>>> import numpy as np
>>> np.set_printoptions(precision=2, suppress=True, linewidth=140, legacy="1.25")
>>> data = np.array([[3.0, 2.0, 0.0], [2.0, 3.0, 0.0], [0.0, 0.0, 3.0]])
>>> vec = np.array([-2, 0, -1])
>>> y = data @ vec
>>> y
array([-6., -4., -3.])
>>> np.linalg.solve(data, y + data[:, 1])
array([-2.,  1., -1.])
>>> np.round(np.linalg.solve(data, y), 2) + 0
array([-2.,  0., -1.])
>>> np.linalg.solve(data, data[:, 2])
array([0., 0., 1.])
>>> data @ data
array([[13., 12.,  0.],
       [12., 13.,  0.],
       [ 0.,  0.,  9.]])
>>> round(float(np.linalg.det(data)), 2)
15.0
>>> (np.linalg.matrix_power((data != 0) + (data.T != 0) + np.eye(3), 3) > 0).astype(int)
array([[1, 1, 0],
       [1, 1, 0],
       [0, 0, 1]])
>>> (data != 0).astype(int)
array([[1, 1, 0],
       [1, 1, 0],
       [0, 0, 1]])
>>> np.sort(np.linalg.eigvals(data).real)
array([1., 3., 5.])
>>> feats = np.loadtxt("run4.csv", delimiter=",")
>>> feats
array([[-0.73, -0.44, -0.19],
       [ 0.78,  0.28, -0.23],
       [-0.33,  0.22,  0.05],
       [-0.01,  0.51,  0.25],
       [-1.24, -1.25,  0.38],
       [-0.4 , -0.43, -0.32],
       [-1.57, -1.43,  0.28],
       [ 1.4 ,  1.71,  0.34],
       [-1.83, -1.77,  0.19],
       [ 0.32, -0.15, -0.59],
       [-0.2 , -0.74, -0.13],
       [ 2.22,  2.69, -0.25],
       [-1.67, -1.89, -0.61],
       [-0.71, -0.5 ,  0.74],
       [ 1.92,  1.89, -0.49],
       [-0.41, -0.95, -0.09],
       [-0.01,  0.18, -0.37],
       [-0.06,  0.46,  0.08],
       [-0.36, -0.38, -0.01],
       [-0.52, -0.12, -0.31],
       [ 1.15,  0.55, -0.45],
       [ 0.41,  1.59,  0.47],
       [ 0.82,  0.76, -0.7 ],
       [ 2.15,  1.02, -0.17],
       [ 0.22,  0.6 ,  0.03]])
>>> dist = np.linalg.norm(feats[:, None] - feats[None], axis=-1)
>>> dist[:5, :5]
array([[0.  , 1.67, 0.81, 1.27, 1.11],
       [1.67, 0.  , 1.15, 0.95, 2.61],
       [0.81, 1.15, 0.  , 0.48, 1.76],
       [1.27, 0.95, 0.48, 0.  , 2.15],
       [1.11, 2.61, 1.76, 2.15, 0.  ]])
>>> dist.shape
(25, 25)
>>> np.unravel_index(dist.round(6).argmax(), dist.shape)
(8, 11)
>>> (dist + 1e9 * np.eye(25)).round(6).argmin(axis=1)
array([ 5, 20, 17, 17,  6, 18,  4, 14,  6, 16, 15, 14,  8, 18, 11, 10,  9,  3,  5,  5, 22,  7, 20, 14, 17])
>>> P = feats @ np.linalg.solve(feats.T @ feats, feats.T)
>>> np.round(np.linalg.eigvalsh(P), 2) + 0
array([0., 0., 0., 0., 0., 0., 0., 0., 0., 0., 0., 0., 0., 0., 0., 0., 0., 0., 0., 0., 0., 0., 1., 1., 1.])
>>> np.diag(P)
array([0.07, 0.06, 0.06, 0.05, 0.08, 0.05, 0.09, 0.14, 0.11, 0.11, 0.06, 0.25, 0.28, 0.17, 0.17, 0.06, 0.08, 0.05, 0.01, 0.12, 0.1 , 0.27,
       0.17, 0.36, 0.03])
>>> np.linalg.matrix_rank(np.eye(25) - P)
22
>>> np.allclose(P @ P, P)
True
>>> Y = np.c_[feats[:, :2] @ np.array([[5, 3], [3, 0]]), np.array([7, 1, 8, 7, 4, 6, 4, 5, 7, 7, 4, 1, 8, 5, 9, 8, 5, 2, 2, 8, 4, 8, 7, 5, 7])]
>>> Y
array([[ -4.97,  -2.19,   7.  ],
       [  4.74,   2.34,   1.  ],
       [ -0.99,  -0.99,   8.  ],
       [  1.48,  -0.03,   7.  ],
       [ -9.95,  -3.72,   4.  ],
       [ -3.29,  -1.2 ,   6.  ],
       [-12.14,  -4.71,   4.  ],
       [ 12.13,   4.2 ,   5.  ],
       [-14.46,  -5.49,   7.  ],
       [  1.15,   0.96,   7.  ],
       [ -3.22,  -0.6 ,   4.  ],
       [ 19.17,   6.66,   1.  ],
       [-14.02,  -5.01,   8.  ],
       [ -5.05,  -2.13,   5.  ],
       [ 15.27,   5.76,   9.  ],
       [ -4.9 ,  -1.23,   8.  ],
       [  0.49,  -0.03,   5.  ],
       [  1.08,  -0.18,   2.  ],
       [ -2.94,  -1.08,   2.  ],
       [ -2.96,  -1.56,   8.  ],
       [  7.4 ,   3.45,   4.  ],
       [  6.82,   1.23,   8.  ],
       [  6.38,   2.46,   7.  ],
       [ 13.81,   6.45,   5.  ],
       [  2.9 ,   0.66,   7.  ]])
>>> np.linalg.matrix_rank(np.c_[feats, Y])
4
>>> np.round(np.linalg.norm(Y - feats @ np.linalg.lstsq(feats, Y)[0], axis=0), 2) + 0
array([ 0. ,  0. , 27.6])
>>> np.linalg.matrix_rank(Y)
3
>>> W2 = feats[[7, 8]].astype(float)
>>> for _ in range(7):
...     labels = np.linalg.norm(feats[:, None] - W2, axis=-1).argmin(axis=1)
...     W2 = np.array([feats[labels == j].mean(axis=0) for j in range(2)])
... 
>>> labels
array([1, 0, 1, 0, 1, 1, 1, 0, 1, 0, 1, 0, 1, 1, 0, 1, 0, 0, 1, 1, 0, 0, 0, 0, 0])
>>> W2[1] - W2[0]
array([-1.7 , -1.74,  0.16])
>>> K = np.minimum.outer(np.arange(1, 4), np.arange(1, 4)) * -2
>>> K
array([[-2, -2, -2],
       [-2, -4, -4],
       [-2, -4, -6]])
>>> vec = np.array([1, -4, 2])
>>> y = K @ vec
>>> c, lr = np.zeros(3), 1 / np.linalg.norm(K, 2) ** 2
>>> for i in range(15):
...     c -= lr * K.T @ (K @ c - y)
...     if i % 5 == 0: print(i, round(np.linalg.norm(K @ c - y), 2))
... 
0 3.4
5 3.25
10 3.12
>>> np.round(np.linalg.cond(K), 2)
16.39
>>> P = np.triu(np.array([[2, 0, 2], [2, 2, 0], [0, 2, 0]]), 1) + np.eye(3)
>>> Y = P @ K @ np.linalg.inv(P)
>>> np.poly(Y)
array([ 1., 12., 20.,  8.])
>>> np.trace(Y), np.trace(K)
(-12.0, -12)
>>> vec = np.array([-2, -2, -2])
>>> y = K @ vec
>>> y
array([12, 20, 24])
>>> np.linalg.solve(K, y + K[:, 2])
array([-2., -2., -1.])
>>> np.linalg.solve(K, 5 * y)
array([-10., -10., -10.])
>>> arr = np.loadtxt("test17.csv", delimiter=",")
>>> arr
array([[0.5 , 0.  , 0.  , 0.5 ],
       [0.5 , 0.5 , 0.  , 0.  ],
       [0.5 , 0.  , 0.5 , 0.  ],
       [0.33, 0.  , 0.33, 0.33]])
>>> Y = np.linalg.inv(arr)
>>> (np.abs(Y) > 1e-9).astype(int)
array([[1, 0, 1, 1],
       [1, 1, 1, 1],
       [1, 0, 0, 1],
       [0, 0, 1, 1]])
>>> arr @ Y
array([[1., 0., 0., 0.],
       [0., 1., 0., 0.],
       [0., 0., 1., 0.],
       [0., 0., 0., 1.]])
>>> Y
array([[ 2.,  0.,  2., -3.],
       [-2.,  2., -2.,  3.],
       [-2.,  0.,  0.,  3.],
       [ 0.,  0., -2.,  3.]])
>>> np.linalg.det(arr) * Y
array([[ 0.08,  0.  ,  0.08, -0.13],
       [-0.08,  0.08, -0.08,  0.13],
       [-0.08,  0.  ,  0.  ,  0.13],
       [ 0.  ,  0.  , -0.08,  0.13]])
>>> cov = Y.T @ Y
>>> np.linalg.matrix_rank(cov)
4
>>> cov
array([[ 12.,  -4.,   8., -18.],
       [ -4.,   4.,  -4.,   6.],
       [  8.,  -4.,  12., -18.],
       [-18.,   6., -18.,  36.]])
>>> (Y @ Y.T).shape
(4, 4)
>>> np.diag(cov)
array([12.,  4., 12., 36.])
>>> np.trace(cov), (Y ** 2).sum()
(64.0, 64.0)
>>> np.allclose(cov, cov.T)
True
>>> vals, vecs = np.linalg.eig(cov)
>>> np.sort(np.linalg.eigvals(np.linalg.inv(cov)))
array([0.02, 0.25, 0.31, 1.26])
>>> m1 = np.loadtxt("mat.csv", delimiter=",")
>>> m1
array([[2., 1., 3., 4.],
       [1., 4., 3., 3.],
       [3., 3., 6., 3.],
       [4., 3., 3., 2.]])
>>> vec = np.array([3, 1, 1, -2])
>>> h = np.maximum(m1 @ vec, 0)
>>> m1 * (h > 1e-9)[:, None]
array([[2., 1., 3., 4.],
       [1., 4., 3., 3.],
       [3., 3., 6., 3.],
       [4., 3., 3., 2.]])
>>> np.tanh(m1 @ vec)
array([0.96, 1.  , 1.  , 1.  ])
>>> np.maximum(m1 @ vec, 0) - np.maximum(-m1 @ vec, 0)
array([ 2.,  4., 12., 14.])
>>> m1.T @ h
array([100.,  96., 132.,  84.])
>>> Y = m1 / np.linalg.norm(m1, axis=1, keepdims=True)
>>> cov = Y @ Y.T
>>> np.round(np.degrees(np.arccos(np.clip(cov[1, 3], -1, 1))), 2)
31.78
>>> (np.abs(cov) > 0.9).astype(int)
array([[1, 0, 0, 0],
       [0, 1, 0, 0],
       [0, 0, 1, 1],
       [0, 0, 1, 1]])
>>> cov[1]
array([0.83, 1.  , 0.89, 0.85])
>>> vals, vecs = np.linalg.eigh(m1)
>>> round(vals.sum(), 2), np.trace(m1)
(14.0, 14.0)
>>> np.round(vecs.T @ vecs, 2) + 0
array([[1., 0., 0., 0.],
       [0., 1., 0., 0.],
       [0., 0., 1., 0.],
       [0., 0., 0., 1.]])
>>> np.abs(vecs[:, -1]).round(6).argmax()
2
